$ python3 -q
>>> import numpy as np
>>> np.set_printoptions(precision=1, suppress=True, linewidth=200, sign=" ")
>>> rnd = lambda a: np.round(a, 1) + 0
>>> E = np.load("layer4.npy")
>>> rnd(E)
array([[ 0.1, -0.1, -0.1,  0.1,  0. ,  0.1, -0.1, -0.1, -0.1],
       [-0.1,  0.1,  0.1, -0.1,  0. , -0.1,  0.1,  0.1,  0.1],
       [-0.1,  0.1,  0.2, -0.2,  0. , -0.1,  0.1,  0.1,  0.2],
       [ 0.1, -0.1, -0.2,  0.2,  0. ,  0.1, -0.1, -0.1, -0.2],
       [ 0. ,  0. ,  0. ,  0. ,  0. ,  0. ,  0. ,  0. ,  0. ],
       [ 0.1, -0.1, -0.1,  0.1,  0. ,  0.1, -0.1, -0.1, -0.1],
       [-0.1,  0.1,  0.1, -0.1,  0. , -0.1,  0.1,  0.1,  0.1],
       [-0.1,  0.1,  0.1, -0.1,  0. , -0.1,  0.1,  0.1,  0.1],
       [-0.1,  0.1,  0.2, -0.2,  0. , -0.1,  0.1,  0.1,  0.3]])
>>> # a projection of rank 1
>>> np.argsort(-np.linalg.norm(E, axis=0).round(6), kind="stable")[:3]
array([ 8,  2,  3])
>>> [round(float(x), 1) for x in np.linalg.svd(E, compute_uv=False)[:3]]
[1.0, 0.0, 0.0]
>>> np.linalg.matrix_rank(E, rtol=0.1)
np.int64(1)
>>> data = np.load("w.npy")
>>> data
array([[ 1,  1,  0,  0,  0,  3,  0,  0,  0,  0],
       [-1,  0,  0,  0,  0,  2,  0,  0,  0,  0],
       [ 0,  0, -2, -1,  1,  0,  2,  0,  0,  3],
       [ 0,  0,  1, -2,  3,  0,  1,  2,  0, -1],
       [ 0,  0,  1, -1,  2,  0,  0,  2,  0,  0],
       [ 0, -2,  0,  0,  0, -3,  0,  0,  0,  0],
       [ 0,  0, -1,  0,  1,  0, -1,  0,  0, -2],
       [ 0,  0,  3, -2, -2,  0, -2,  3,  0, -1],
       [ 0,  0,  0,  0,  0,  0,  0,  0, -1,  0],
       [ 0,  0,  3,  1,  1,  0, -1,  3,  0, -3]])
>>> # 3 blocks once reordered
>>> vec = np.array([-1, -3, 1, 1, 2, -2, -2, 0, 1, -3])
>>> target = data @ vec
>>> target
array([-10,  -3, -14,   6,   4,  12,   9,   4,  -1,  17])
>>> rnd(np.linalg.solve(data.T, data[1]))
array([ 0.,  1.,  0.,  0.,  0.,  0.,  0.,  0.,  0.,  0.])
>>> rnd(np.linalg.solve(data, target + data[:, 7]))
array([-1., -3.,  1.,  1.,  2., -2., -2.,  1.,  1., -3.])
>>> data @ data
array([[  0,  -5,   0,   0,   0,  -4,   0,   0,   0,   0],
       [ -1,  -5,   0,   0,   0,  -9,   0,   0,   0,   0],
       [  0,   0,  11,   6,   2,   0, -10,   9,   0, -18],
       [  0,   0,   1,  -5,  -3,   0,  -4,   5,   0,   4],
       [  0,   0,   5,  -5,  -2,   0,  -3,   8,   0,   2],
       [  2,   6,   0,   0,   0,   5,   0,   0,   0,   0],
       [  0,   0,  -2,  -2,  -2,   0,   1,  -4,   0,   5],
       [  0,   0,  -2,  -4, -16,   0,   1,  -2,   0,  15],
       [  0,   0,   0,   0,   0,   0,   0,   0,   1,   0],
       [  0,   0,  -3, -15,  -2,   0,   5,   4,   0,  16]])
>>> F = np.array([[-2, -1, 0, 1],
...     [2, 3, 4, 5],
...     [6, 7, 8, 9],
...     [10, 11, 12, 13],
...     [14, 15, 16, 17],
...     [18, 19, 20, 21],
...     [22, 23, 24, 25],
...     [26, 27, 28, 29],
...     [30, 31, 32, 33],
...     [34, 35, 36, 37],
...     [38, 39, 40, 41],
...     [42, 43, 44, 45]])
>>> # rank 2
>>> F[:, 4]
Traceback (most recent call last):
  File "<python-input-20>", line 1, in <module>
    F[:, 4]
    ~^^^^^^
IndexError: index 4 is out of bounds for axis 1 with size 4
>>> F.shape
(12, 4)
>>> np.count_nonzero(F)
np.int64(47)
>>> np.abs(F).max()
np.int64(45)
>>> np.linalg.rank(F)
Traceback (most recent call last):
  File "<python-input-24>", line 1, in <module>
    np.linalg.rank(F)
    ^^^^^^^^^^^^^^
AttributeError: module 'numpy.linalg' has no attribute 'rank'
